% python3 -q
>>> import numpy as np
>>> np.set_printoptions(suppress=True, linewidth=160)
>>> rd = lambda a: np.round(a, 2) + 0
>>> rng = np.random.default_rng(136)
>>> idx = rng.integers(0, 2, 5)
>>> arr = np.triu((idx[:, None] == idx) & (rng.random((5, 5)) < 0.8), 1).astype(int)
>>> arr += arr.T
>>> arr
array([[0, 0, 1, 0, 0],
       [0, 0, 0, 1, 1],
       [1, 0, 0, 0, 0],
       [0, 1, 0, 0, 1],
       [0, 1, 0, 1, 0]])
>>> np.trace(arr @ arr @ arr) // 6
np.int64(1)
>>> L = np.diag(arr.sum(axis=1)) - arr
>>> round(np.linalg.det(L[1:, 1:]))
0
>>> L @ np.ones(5)
array([0., 0., 0., 0., 0.])
>>> data = np.load("a.npy")
>>> rd(data)
array([[ 0.25,  0.15,  0.1 , -0.35, -0.18],
       [ 0.15,  0.09,  0.06, -0.21, -0.11],
       [ 0.1 ,  0.06,  0.04, -0.14, -0.07],
       [-0.35, -0.21, -0.14,  0.49,  0.25],
       [-0.18, -0.11, -0.07,  0.25,  0.12]])
>>> f, g = data[2], data[1]
>>> rd(f @ f)
np.float64(0.04)
>>> rd(f @ g)
np.float64(0.06)
>>> p = (f @ g) / (f @ f) * f
>>> rd(g - p)
array([0., 0., 0., 0., 0.])
>>> np.linalg.matrix_rank(np.outer(f, g))
np.int64(1)
>>> rd((g - p) @ f)
np.float64(0.0)
>>> rd(p)
array([ 0.15,  0.09,  0.06, -0.21, -0.11])
>>> rd(np.linalg.norm(f + g) ** 2 + np.linalg.norm(f - g) ** 2)
np.float64(0.26)
>>> rd(np.linalg.det(2 * data)), rd(np.linalg.det(data))
(np.float64(0.0), np.float64(0.0))
>>> rd(np.linalg.det(data[::-1]))
np.float64(0.0)
>>> rd(np.linalg.eigvals(data))
array([0., 1., 0., 0., 0.])
>>> rd(np.poly(data))
array([ 1., -1.,  0.,  0.,  0.,  0.])
>>> rd(np.linalg.det(data.T))
np.float64(0.0)
